In [1]: import numpy as np

In [2]: np.set_printoptions(precision=1, suppress=True, linewidth=160)

In [3]: rnd = lambda a: np.round(a, 1) + 0

In [4]: M = np.array([[0, 0, 0], [0, 6, 0], [7, 1, 9]])

In [5]: rng = np.random.default_rng(3805)

In [6]: idx = rng.permutation(3)

In [7]: idx
Out[7]: array([2, 0, 1])

In [8]: A2 = M[idx][:, idx]

In [9]: print(rnd(np.sort(np.abs(np.linalg.eigvals(A2)))))
[0. 6. 9.]

In [10]: left, sigma, Vh = np.linalg.svd(M)

In [11]: vecs = Vh[:(sigma > 1e-8).sum()]

In [12]: x0 = M[1] + 2 * M[0] + rng.integers(2) * np.eye(3)[2]

In [13]: print(x0)
[0. 6. 1.]

In [14]: print(rnd(np.linalg.norm(x0 - vecs.T @ vecs @ x0)))
0.6

In [15]: np.linalg.matrix_rank(np.vstack([M, x0]))
Out[15]: np.int64(3)

In [16]: print(np.allclose(vecs.T @ vecs @ x0, x0))
False

In [17]: np.unique(M.round(6), axis=0).shape
Out[17]: (3, 3)

In [18]: try:
    ...:     np.linalg.inv(M)
    ...: except np.linalg.LinAlgError as e:
    ...:     print(e)
    ...: 
Singular matrix

In [19]: np.argsort(-np.linalg.norm(M, axis=0).round(6), kind="stable")[:3]
Out[19]: array([2, 0, 1])

In [20]: np.linalg.cond(M) > 100
Out[20]: np.True_

In [21]: W0 = np.load("data.npy")

In [22]: W0
Out[22]: 
array([[-5,  0],
       [ 1,  2]])

In [23]: evals, vecs = np.linalg.eig(W0)

In [24]: print(np.prod(evals))
-10.0

In [25]: W0 @ vecs[:, 0] - evals[0] * vecs[:, 0]
Out[25]: array([0., 0.])

In [26]: rnd(np.sort(np.linalg.eigvals(W0.T)))
Out[26]: array([-5.,  2.])

In [27]: J = np.diag(20 * np.array([-2, 1, 0])) + np.array([[1, 1, 5], [1, 4, 5], [2, 5, 2]])

In [28]: J
Out[28]: 
array([[-39,   1,   5],
       [  1,  24,   5],
       [  2,   5,   2]])

In [29]: left, sigma, Vh = np.linalg.svd(M)

In [30]: rnd(sigma)
Out[30]: array([11.5,  6. ,  0. ])

In [31]: np.argmax(sigma[:-1] / (sigma[1:] + 1e-6)) + 1
Out[31]: np.int64(2)

In [32]: A2 = left[:, :2] @ np.diag(sigma[:2]) @ Vh[:2]

In [33]: rnd(np.linalg.norm(M - A2) / np.linalg.norm(M))
Out[33]: np.float64(0.0)

In [34]: np.linalg.matrix_rank(M, rtol=0.05)
Out[34]: np.int64(2)

In [35]: rnd(A2)
Out[35]: 
array([[0., 0., 0.],
       [0., 6., 0.],
       [7., 1., 9.]])
